$ python3 -q
>>> import numpy as np
>>> np.set_printoptions(suppress=True, linewidth=100)
>>> m1 = np.array([[0, 2, -1, -1, -1],
...     [0, 2, -2, 1, 2],
...     [0, 2, -1, -1, 0],
...     [-1, 1, 1, -2, 0],
...     [2, 0, 0, -2, -2],
...     [1, -2, 2, 1, 2],
...     [0, 0, 1, -2, -3]])
>>> np.unravel_index(np.abs(m1).argmax(), m1.shape)
(np.int64(6), np.int64(4))
>>> np.count_nonzero(m1)
np.int64(26)
>>> m1.shape
(7, 5)
>>> np.linalg.matrix_rank(m1)
np.int64(5)
>>> print(m1.sum(axis=0))
[ 2  5  0 -6 -2]
>>> vec = np.array([0, 1, 0, -1, -2])
>>> rhs = m1 @ vec
>>> rhs
array([ 5, -3,  3,  3,  6, -7,  8])
>>> np.round(np.linalg.lstsq(m1, rhs)[0], 1) + 0
array([ 0.,  1.,  0., -1., -2.])
>>> rng = np.random.default_rng(52)
>>> rhs = rhs + 0.3 * rng.normal(size=7)
>>> rhs.round(1)
array([ 4.8, -2.9,  3. ,  3. ,  6.1, -6.8,  8.1])
>>> c, *_ = np.linalg.lstsq(m1, rhs)
>>> c.round()
array([ 0.,  1., -0., -1., -2.])
>>> [round(float(np.linalg.norm(np.linalg.solve(m1.T @ m1 + lam * np.eye(5), m1.T @ rhs))), 2) for lam in (0, 1, 10, 100)]
[2.4, 2.29, 1.83, 0.62]
>>> round(float(np.linalg.norm(rhs - m1 @ c)), 1)
0.2
>>> proj = m1 @ np.linalg.solve(m1.T @ m1, m1.T)
>>> np.round(proj @ m1[:, 4], 1) + 0
array([-1.,  2.,  0.,  0., -2.,  2., -3.])
>>> np.round(np.linalg.eigvalsh(proj), 1) + 0
array([0., 0., 1., 1., 1., 1., 1.])
>>> proj.round(1) + 0
array([[ 0.6,  0.2,  0.3, -0.1,  0. ,  0. ,  0.3],
       [ 0.2,  0.6,  0.3, -0.1, -0.1,  0. , -0.3],
       [ 0.3,  0.3,  0.3,  0.2,  0.1,  0. ,  0. ],
       [-0.1, -0.1,  0.2,  0.9,  0. ,  0. ,  0. ],
       [ 0. , -0.1,  0.1,  0. ,  1. ,  0. ,  0. ],
       [ 0. ,  0. ,  0. ,  0. ,  0. ,  1. ,  0. ],
       [ 0.3, -0.3,  0. ,  0. ,  0. ,  0. ,  0.7]])
>>> print(np.round(np.diag(proj), 1))
[0.6 0.6 0.3 0.9 1.  1.  0.7]
>>> blk = np.stack([m1, -1 * m1, m1[::-1]])
>>> blk.sum(axis=0)
array([[ 0,  0,  1, -2, -3],
       [ 1, -2,  2,  1,  2],
       [ 2,  0,  0, -2, -2],
       [-1,  1,  1, -2,  0],
       [ 0,  2, -1, -1,  0],
       [ 0,  2, -2,  1,  2],
       [ 0,  2, -1, -1, -1]])
>>> print(np.linalg.matrix_rank(blk.reshape(3, -1)))
2
>>> np.linalg.matrix_rank(blk)
array([5, 5, 5])
>>> idx = rng.permutation(5)
>>> out = m1[:, idx] * rng.choice([-1, 1], 5)
>>> print(out)
[[-1  0  1  1 -2]
 [ 1  0  2 -2 -2]
 [-1  0  1  0 -2]
 [-2  1 -1  0 -1]
 [-2 -2  0  2  0]
 [ 1 -1 -2 -2  2]
 [-2  0 -1  3  0]]
>>> U, _, Vh = np.linalg.svd(m1.T @ out)
>>> idx
array([3, 0, 2, 4, 1])
>>> np.round(U @ Vh, 1) + 0
array([[ 0., -1.,  0.,  0.,  0.],
       [ 0.,  0.,  0.,  0., -1.],
       [ 0.,  0., -1.,  0.,  0.],
       [ 1.,  0.,  0.,  0.,  0.],
       [ 0.,  0.,  0., -1.,  0.]])
>>> np.round(np.linalg.lstsq(m1, out)[0], 1) + 0
array([[ 0., -1.,  0.,  0.,  0.],
       [ 0.,  0.,  0.,  0., -1.],
       [ 0.,  0., -1.,  0.,  0.],
       [ 1.,  0.,  0.,  0.,  0.],
       [ 0.,  0.,  0., -1.,  0.]])
>>> mat = np.loadtxt("run12.csv", delimiter=",")
>>> mat
array([[ 4.,  4.,  0.,  0.,  4.,  4.,  8.,  4.,  4.,  0.,  0.,  8.,  4.,  4.,  0.,  4.],
       [ 4.,  4.,  0.,  0.,  4.,  4.,  8.,  4.,  4.,  0.,  0.,  8.,  4.,  4.,  0.,  4.],
       [ 2.,  2.,  0.,  0.,  2.,  2.,  4.,  2.,  2.,  0.,  0.,  4.,  2.,  2.,  0.,  2.],
       [ 2.,  2.,  0.,  0.,  2.,  2.,  4.,  2.,  2.,  0.,  0.,  4.,  2.,  2.,  0.,  2.],
       [ 5.,  5.,  0.,  0.,  5.,  5., 10.,  5.,  5.,  0.,  0., 10.,  5.,  5.,  0.,  5.],
       [ 4.,  4.,  0.,  0.,  4.,  4.,  8.,  4.,  4.,  0.,  0.,  8.,  4.,  4.,  0.,  4.],
       [ 2.,  2.,  0.,  0.,  2.,  2.,  4.,  2.,  2.,  0.,  0.,  4.,  2.,  2.,  0.,  2.],
       [ 0.,  0.,  0.,  0.,  0.,  0.,  0.,  0.,  0.,  0.,  0.,  0.,  0.,  0.,  0.,  0.],
       [ 0.,  0.,  0.,  0.,  0.,  0.,  0.,  0.,  0.,  0.,  0.,  0.,  0.,  0.,  0.,  0.],
       [ 2.,  2.,  0.,  0.,  2.,  2.,  4.,  2.,  2.,  0.,  0.,  4.,  2.,  2.,  0.,  2.]])
>>> # null space of dimension 15
>>> cov = mat.T @ mat
>>> np.trace(cov), (mat ** 2).sum()
(np.float64(1513.0), np.float64(1513.0))
>>> (mat @ mat.T).shape
(10, 10)
>>> round(float(np.linalg.norm(mat, 2) / np.linalg.norm(mat)), 1)
1.0
>>> print(np.unique(mat.round(6), axis=0).shape)
(4, 16)
>>> np.allclose(mat[:-1].T @ np.linalg.lstsq(mat[:-1].T, mat[-1])[0], mat[-1])
True
>>> r0 = np.array([2, 3, -5])
>>> print(np.polyval(r0, mat[9]))
[ 9.  9. -5. -5.  9.  9. 39.  9.  9. -5. -5. 39.  9.  9. -5.  9.]
>>> np.cross(mat[9, :3], mat[1, :3])
array([0., 0., 0.])
>>> np.correlate(mat[9], mat[1], "full")
array([  8.,   8.,   8.,  16.,  32.,  24.,  24.,  32.,  64.,  64.,  72.,  64.,  48.,  64.,  80.,
       136.,  80.,  64.,  48.,  64.,  72.,  64.,  64.,  32.,  24.,  24.,  32.,  16.,   8.,   8.,
         8.])
>>> out = np.array([[6, 5, 2, 1], [3, 7, 0, 3], [3, 9, 2, 1], [2, 8, 6, 1]])
>>> cent = np.array([[1, 2, -1, 0, -2, 2],
...     [-2, 0, -2, -2, 0, 1],
...     [2, 0, 0, 2, 2, -1],
...     [2, -2, 2, 2, 1, -2],
...     [1, 1, -2, 1, -1, -1],
...     [-2, 2, -2, 2, -2, 2]])
>>> W0 = np.block([[out, np.array([[-7, 8, -8, -7, 2, 9],
...     [-3, 5, 3, -1, 4, -1],
...     [-9, -1, 2, -6, 5, 5],
...     [-4, -8, -1, 5, 9, -8]])], [np.zeros((6, 4)), cent]])
>>> W0
array([[ 6.,  5.,  2.,  1., -7.,  8., -8., -7.,  2.,  9.],
       [ 3.,  7.,  0.,  3., -3.,  5.,  3., -1.,  4., -1.],
       [ 3.,  9.,  2.,  1., -9., -1.,  2., -6.,  5.,  5.],
       [ 2.,  8.,  6.,  1., -4., -8., -1.,  5.,  9., -8.],
       [ 0.,  0.,  0.,  0.,  1.,  2., -1.,  0., -2.,  2.],
       [ 0.,  0.,  0.,  0., -2.,  0., -2., -2.,  0.,  1.],
       [ 0.,  0.,  0.,  0.,  2.,  0.,  0.,  2.,  2., -1.],
       [ 0.,  0.,  0.,  0.,  2., -2.,  2.,  2.,  1., -2.],
       [ 0.,  0.,  0.,  0.,  1.,  1., -2.,  1., -1., -1.],
       [ 0.,  0.,  0.,  0., -2.,  2., -2.,  2., -2.,  2.]])
>>> vec = np.array([-1, -1, -3, -1, 3])
>>> rhs = m1 @ vec
>>> c, lr = np.zeros(5), 1 / np.linalg.norm(m1, 2) ** 2
>>> for i in range(300):
...     c -= lr * m1.T @ (m1 @ c - rhs)
...     if i % 50 == 0: print(i, round(np.linalg.norm(m1 @ c - rhs), 1))
... 
0 3.4
50 1.3
100 0.9
150 0.7
200 0.5
250 0.3
>>> c.round(1)
array([-0.9, -0.7, -2.7, -0.7,  2.9])
>>> round(np.linalg.cond(m1), 1)
np.float64(12.3)
>>> vec = np.array([3, 3, 1, -1, -1, -2, -1, 0, -1, 1])
>>> rhs = W0 @ vec
>>> c, lr = np.zeros(10), 1 / np.linalg.norm(W0, 2) ** 2
>>> for i in range(6):
...     c -= lr * W0.T @ (W0 @ c - rhs)
...     if i % 2 == 0: print(i, round(np.linalg.norm(W0 @ c - rhs), 1))
... 
0 16.5
2 12.1
4 10.1
>>> c.round(1)
array([ 0.8,  1.7,  1. ,  0.1, -1.7, -0.5, -0.8, -0.5,  1.2,  0.5])
>>> round(np.linalg.cond(W0), 1)
np.float64(93.8)
>>> out = np.linalg.inv(W0)
>>> out.round(1) + 0
array([[ 0.2,  0. ,  0. , -0.1, -0.4, -0.2, -0.4,  0.8,  0.2,  0.1],
       [-0.1,  0. ,  0.2,  0. ,  0. , -0.1,  0.1,  0. ,  0.6,  0. ],
       [ 0. ,  0. , -0.2,  0.2,  0.4, -0.6, -0.2, -0.8, -0.7, -0.2],
       [ 0. ,  0.4, -0.5,  0.2,  1.5,  2.3, -0.2,  1.4, -1.5,  0.1],
       [ 0. ,  0. ,  0. ,  0. ,  0.4,  0.2,  0.1,  0.2,  0. , -0.2],
       [ 0. ,  0. ,  0. ,  0. , -0.3, -0.7,  0.1, -0.8,  0.1, -0.1],
       [ 0. ,  0. ,  0. ,  0. , -0.1, -0.5, -0.1, -0.2, -0.2,  0. ],
       [ 0. ,  0. ,  0. ,  0. ,  0. ,  0. ,  0.1,  0.2,  0. ,  0.2],
       [ 0. ,  0. ,  0. ,  0. , -0.1,  0. ,  0.4, -0.2, -0.2,  0. ],
       [ 0. ,  0. ,  0. ,  0. ,  0.4,  0.4,  0.2,  0.3, -0.4,  0.1]])
>>> print((np.abs(out) > 1e-9).astype(int))
[[1 1 1 1 1 1 1 1 1 1]
 [1 1 1 1 1 1 1 1 1 1]
 [1 1 1 1 1 1 1 1 1 1]
 [1 1 1 1 1 1 1 1 1 1]
 [0 0 0 0 1 1 1 1 1 1]
 [0 0 0 0 1 1 1 1 1 1]
 [0 0 0 0 1 1 1 1 1 1]
 [0 0 0 0 1 1 1 1 1 1]
 [0 0 0 0 1 1 1 1 1 1]
 [0 0 0 0 1 1 1 1 1 1]]
>>> print(round(np.linalg.det(W0) * np.linalg.det(out), 1))
1.0
>>> np.round(np.linalg.slogdet(W0)[0], 1)
np.float64(-1.0)
>>> print(np.round(np.linalg.inv(out), 1) + 0)
[[ 6.  5.  2.  1. -7.  8. -8. -7.  2.  9.]
 [ 3.  7.  0.  3. -3.  5.  3. -1.  4. -1.]
 [ 3.  9.  2.  1. -9. -1.  2. -6.  5.  5.]
 [ 2.  8.  6.  1. -4. -8. -1.  5.  9. -8.]
 [ 0.  0.  0.  0.  1.  2. -1.  0. -2.  2.]
 [ 0.  0.  0.  0. -2.  0. -2. -2.  0.  1.]
 [ 0.  0.  0.  0.  2.  0.  0.  2.  2. -1.]
 [ 0.  0.  0.  0.  2. -2.  2.  2.  1. -2.]
 [ 0.  0.  0.  0.  1.  1. -2.  1. -1. -1.]
 [ 0.  0.  0.  0. -2.  2. -2.  2. -2.  2.]]
>>> idx = rng.permutation(10)
>>> idx
array([4, 6, 7, 9, 2, 3, 5, 8, 0, 1])
>>> out = W0[idx][:, idx]
>>> np.diag(out)
array([ 1.,  0.,  2.,  2.,  2.,  1.,  0., -1.,  6.,  7.])
>>> out
array([[ 1., -1.,  0.,  2.,  0.,  0.,  2., -2.,  0.,  0.],
       [ 2.,  0.,  2., -1.,  0.,  0.,  0.,  2.,  0.,  0.],
       [ 2.,  2.,  2., -2.,  0.,  0., -2.,  1.,  0.,  0.],
       [-2., -2.,  2.,  2.,  0.,  0.,  2., -2.,  0.,  0.],
       [-9.,  2., -6.,  5.,  2.,  1., -1.,  5.,  3.,  9.],
       [-4., -1.,  5., -8.,  6.,  1., -8.,  9.,  2.,  8.],
       [-2., -2., -2.,  1.,  0.,  0.,  0.,  0.,  0.,  0.],
       [ 1., -2.,  1., -1.,  0.,  0.,  1., -1.,  0.,  0.],
       [-7., -8., -7.,  9.,  2.,  1.,  8.,  2.,  6.,  5.],
       [-3.,  3., -1., -1.,  0.,  3.,  5.,  4.,  3.,  7.]])
>>> np.trace(out)
np.float64(20.0)
